In [1]: import numpy as np

In [2]: np.set_printoptions(precision=3, suppress=True, linewidth=120, legacy="1.25")

In [3]: rd = lambda a: np.round(a, 3) + 0

In [4]: F = np.load("test8.npy")

In [5]: F
Out[5]: 
array([[ 0,  1,  0,  0,  0, -2],
       [ 0,  0,  0, -2,  0,  0],
       [ 2, -2,  0,  0,  0,  0],
       [ 2,  0,  0,  0, -2,  0],
       [-1,  0,  0,  0,  0, -1]])

In [6]: U, sig, VT = np.linalg.svd(F, full_matrices=False)

In [7]: U.shape, sig.shape, VT.shape
Out[7]: ((5, 5), (5,), (5, 6))

In [8]: rd(np.abs(VT[0]))
Out[8]: array([0.801, 0.441, 0.   , 0.   , 0.348, 0.205])

In [9]: (sig > 1e-8).sum()
Out[9]: 5

In [10]: rd(VT @ VT.T)
Out[10]: 
array([[1., 0., 0., 0., 0.],
       [0., 1., 0., 0., 0.],
       [0., 0., 1., 0., 0.],
       [0., 0., 0., 1., 0.],
       [0., 0., 0., 0., 1.]])

In [11]: w1 = np.array([[2, 1, 1, 2],
    ...:     [1, 0, 1, 0],
    ...:     [1, 1, 2, 2],
    ...:     [1, 1, 1, 2],
    ...:     [0, 2, 1, 2],
    ...:     [0, 0, 0, 0]])

In [12]: coef = np.array([1, 0, 2, 3])

In [13]: H = np.maximum(F @ w1 + coef, 0)

In [14]: (H > 0).mean(axis=0)
Out[14]: array([0.6, 0.2, 0.8, 0.8])

In [15]: np.linalg.matrix_rank(H)
Out[15]: 4

In [16]: H
Out[16]: 
array([[2, 0, 3, 3],
       [0, 0, 0, 0],
       [3, 2, 2, 7],
       [5, 0, 2, 3],
       [0, 0, 1, 1]])

In [17]: (H > 0).astype(int)
Out[17]: 
array([[1, 0, 1, 1],
       [0, 0, 0, 0],
       [1, 1, 1, 1],
       [1, 0, 1, 1],
       [0, 0, 1, 1]])

In [18]: W2 = np.array([[-5, 1, -2], [1, -2, 4], [3, -1, 4], [5, -2, -5]])

In [19]: (H @ W2).round(6).argmax(axis=1)
Out[19]: array([0, 0, 0, 1, 0])

In [20]: cov = F.T @ F

In [21]: (F @ F.T).shape
Out[21]: (5, 5)

In [22]: np.diag(cov)
Out[22]: array([9, 5, 0, 4, 4, 5])

In [23]: np.linalg.matrix_rank(cov)
Out[23]: 5

In [24]: cov
Out[24]: 
array([[ 9, -4,  0,  0, -4,  1],
       [-4,  5,  0,  0,  0, -2],
       [ 0,  0,  0,  0,  0,  0],
       [ 0,  0,  0,  4,  0,  0],
       [-4,  0,  0,  0,  4,  0],
       [ 1, -2,  0,  0,  0,  5]])

In [25]: np.allclose(cov, cov.T)
Out[25]: True

In [26]: np.linalg.matrix_rank(cov, rtol=0.1)
Out[26]: 4

In [27]: np.argsort(-np.linalg.norm(cov, axis=0).round(6), kind="stable")[:3]
Out[27]: array([0, 1, 4])

In [28]: [round(float(x), 3) for x in np.linalg.svd(cov, compute_uv=False)[:3]]
Out[28]: [13.198, 6.0, 4.0]

In [29]: E = np.array([[-5, 4, 0, 0, 0, 0],
    ...:     [1, -3, 0, 0, 0, 0],
    ...:     [3, -5, 0, 0, 0, 0],
    ...:     [0, 0, -5, 4, 0, 0],
    ...:     [0, 0, 1, -3, 0, 0],
    ...:     [0, 0, 3, -5, 0, 0],
    ...:     [0, 0, 0, 0, -5, 4],
    ...:     [0, 0, 0, 0, 1, -3],
    ...:     [0, 0, 0, 0, 3, -5]])

In [30]: rng = np.random.default_rng(74107)

In [31]: A2 = E + rng.integers(-2, 3, (9, 3)) @ rng.integers(-2, 3, (3, 6))

In [32]: A2
Out[32]: 
array([[-5,  6,  2,  2,  2, -2],
       [ 1, -7, -1,  1,  3,  1],
       [ 3, -5,  0,  0,  0,  0],
       [ 0, -6, -8,  4,  5,  1],
       [ 0, 10,  5, -3, -4, -4],
       [ 0, -8,  1, -3,  6,  2],
       [ 0, -2, -5, -5, -6,  5],
       [ 0, -8, -2,  1,  3,  1],
       [ 0,  1, -2, -2,  5, -7]])

In [33]: A2 - E
Out[33]: 
array([[ 0,  2,  2,  2,  2, -2],
       [ 0, -4, -1,  1,  3,  1],
       [ 0,  0,  0,  0,  0,  0],
       [ 0, -6, -3,  0,  5,  1],
       [ 0, 10,  4,  0, -4, -4],
       [ 0, -8, -2,  2,  6,  2],
       [ 0, -2, -5, -5, -1,  1],
       [ 0, -8, -2,  1,  2,  4],
       [ 0,  1, -2, -2,  2, -2]])

In [34]: np.abs(A2 - E).sum(axis=1)
Out[34]: array([10, 10,  0, 15, 22, 20, 14, 17,  9])

In [35]: np.linalg.matrix_rank(A2 - E, tol=1e-8)
Out[35]: 3
